$ python3 -q
>>> import numpy as np
>>> np.set_printoptions(suppress=True, linewidth=200)
>>> data = np.load("w.npy")
>>> data
array([[ 0,  0,  0],
       [ 1,  0,  0],
       [ 0,  0, -3],
       [ 0,  0,  0],
       [ 0,  0,  0]])
>>> np.round(np.linalg.svd(data, compute_uv=False), 2)
array([3., 1., 0.])
>>> data[:, 0] @ data[:, 1]
np.int64(0)
>>> Uu, sigma, Vh = np.linalg.svd(data)
>>> np.argmax(sigma[:-1] / (sigma[1:] + 1e-6)) + 1
np.int64(2)
>>> sigma
array([3., 1., 0.])
>>> out = Uu[:, :2] @ np.diag(sigma[:2]) @ Vh[:2]
>>> np.linalg.matrix_rank(data, rtol=0.05)
np.int64(2)
>>> np.abs(data - out).max()
np.float64(0.0)
>>> rk = np.linalg.matrix_rank(data)
>>> rk
np.int64(2)
>>> ns = np.linalg.svd(data)[2][rk:].T
>>> data @ ns
array([[0.],
       [0.],
       [0.],
       [0.],
       [0.]])
>>> np.linalg.matrix_rank(data.T @ data), np.linalg.matrix_rank(data @ data.T)
(np.int64(2), np.int64(2))
>>> print(ns[:, 0] / ns[np.abs(ns[:, 0]).round(6).argmax(), 0])
[0. 1. 0.]
>>> [int(np.linalg.matrix_rank(data[:i])) for i in range(1, len(data) + 1)]
[0, 1, 2, 2, 2]
>>> rng = np.random.default_rng(14637)
>>> out = data + rng.integers(-2, 3, (5, 2)) @ rng.integers(-2, 3, (2, 3))
>>> print(out)
[[ 2 -1  2]
 [ 5 -2  4]
 [-4  2 -7]
 [ 0  0  0]
 [-2  1 -2]]
>>> np.abs(out - data).sum(axis=1)
array([ 5, 10, 10,  0,  5])
>>> np.linalg.matrix_rank(out - data, tol=1e-8)
np.int64(1)
>>> hat = out @ np.linalg.solve(out.T @ out, out.T)
>>> print(np.round(hat @ out[:, 0], 2))
[ 2.  5. -4.  0. -2.]
>>> np.round(np.linalg.eigvalsh(hat), 2) + 0
array([0., 0., 1., 1., 1.])
>>> np.round(np.trace(hat), 2)
np.float64(3.0)
>>> X = np.array([[8, 0, -2, -8], [0, 0, 0, 0], [-2, 0, 2, 0], [-8, 0, 0, 12]])
>>> out = X + rng.integers(-2, 3, (4, 3)) @ rng.integers(-2, 3, (3, 4))
>>> out
array([[  4,  -4,  -6, -12],
       [ -4,  -6,  -4,  -3],
       [ -2,   4,   2,   1],
       [  0,   2,   8,  17]])
>>> out - X
array([[-4, -4, -4, -4],
       [-4, -6, -4, -3],
       [ 0,  4,  0,  1],
       [ 8,  2,  8,  5]])
>>> np.abs(out - X).sum(axis=1)
array([16, 17,  5, 23])
>>> print(np.round(np.linalg.svd(out - X, compute_uv=False), 2) + 0)
[16.78  5.71  0.94  0.  ]
>>> np.linalg.matrix_rank(out - X, tol=1e-8)
np.int64(3)
>>> print(np.round(np.linalg.norm(X, axis=1), 2))
[11.49  0.    2.83 14.42]
>>> np.round(np.linalg.norm(X) ** 2 / np.linalg.norm(X, 2) ** 2, 2)
np.float64(1.03)
>>> np.round(np.linalg.norm(X, axis=0), 2)
array([11.49,  0.  ,  2.83, 14.42])
>>> print(round(np.linalg.norm(X[1], 1), 2), np.round(np.linalg.norm(X[1], np.inf), 2))
0.0 0.0
>>> print(np.round(np.linalg.norm(X, "nuc"), 2))
22.0
>>> round(np.linalg.norm(X, 1), 2), np.round(np.linalg.norm(X, np.inf), 2)
(np.float64(20.0), np.float64(20.0))
>>> print(round(float(np.linalg.norm(X, 2)), 2))
18.34
